$ python -q
>>> import numpy as np
>>> np.set_printoptions(precision=3, suppress=True, linewidth=120)
>>> def tidy(a):
...     return np.round(a, 3) + 0
... 
>>> A = np.load("data.npy")
>>> print(A)
[[15.009  6.021 11.994]
 [-5.031 -2.011 -4.002]
 [-9.998 -4.008 -7.997]]
>>> f, v = A[0], A[1]
>>> print(tidy(f @ f))
405.379
>>> pr = (f @ v) / (f @ f) * f
>>> print(np.linalg.matrix_rank(np.outer(f, v)))
1
>>> print(tidy(np.outer(f, v)))
[[-75.51  -30.183 -60.066]
 [-30.292 -12.108 -24.096]
 [-60.342 -24.12  -48.   ]]
>>> print(tidy(np.linalg.norm(A, 2) / np.linalg.norm(A)))
1.0
>>> print(np.linalg.cond(A) > 100)
True
>>> Uu, sigma, VT = np.linalg.svd(A)
>>> print(tidy(sigma))
[25.114  0.016  0.004]
>>> print(np.argmax(sigma[:-1] / (sigma[1:] + 1e-6)) + 1)
1
>>> A2 = Uu[:, :1] @ np.diag(sigma[:1]) @ VT[:1]
>>> print(tidy(np.linalg.norm(A - A2) / np.linalg.norm(A)))
0.001
>>> print(np.linalg.matrix_rank(A, rtol=0.05))
1
>>> print(tidy(np.linalg.norm(A - A2, 2)), tidy(sigma[1]))
0.016 0.016
>>> print(tidy(np.abs(A - A2).max()))
0.011
>>> print(tidy((A - A.T) / 2))
[[  0.      5.526  10.996]
 [ -5.526   0.      0.003]
 [-10.996  -0.003   0.   ]]
>>> print(tidy(np.linalg.matrix_power(A, 2)))
[[ 75.062  30.189  60.006]
 [-25.381 -10.208 -20.29 ]
 [-49.942 -20.086 -39.924]]
>>> print(np.allclose(A, A.T))
False
>>> print(tidy((A + A.T) / 2))
[[15.009  0.495  0.998]
 [ 0.495 -2.011 -4.005]
 [ 0.998 -4.005 -7.997]]
>>> print(tidy(np.trace(A)))
5.001
>>> A2 = np.array([[0, -1]])
>>> X = A2.T @ A2
>>> print(X)
[[0 0]
 [0 1]]
>>> # row 1 is much longer than the rest
>>> r = np.linalg.matrix_rank(X)
>>> print(r)
1
>>> ns = np.linalg.svd(X)[2][r:].T
>>> print(np.linalg.matrix_rank(X.T @ X), np.linalg.matrix_rank(X @ X.T))
1 1
>>> print(X @ ns)
[[0.]
 [0.]]
>>> print([int(np.linalg.matrix_rank(np.delete(X, i, axis=0))) for i in range(2)])
[1, 0]
>>> print(ns.shape)
(2, 1)
>>> print([int(np.linalg.matrix_rank(X[:, :j + 1])) for j in range(2)])
[0, 1]
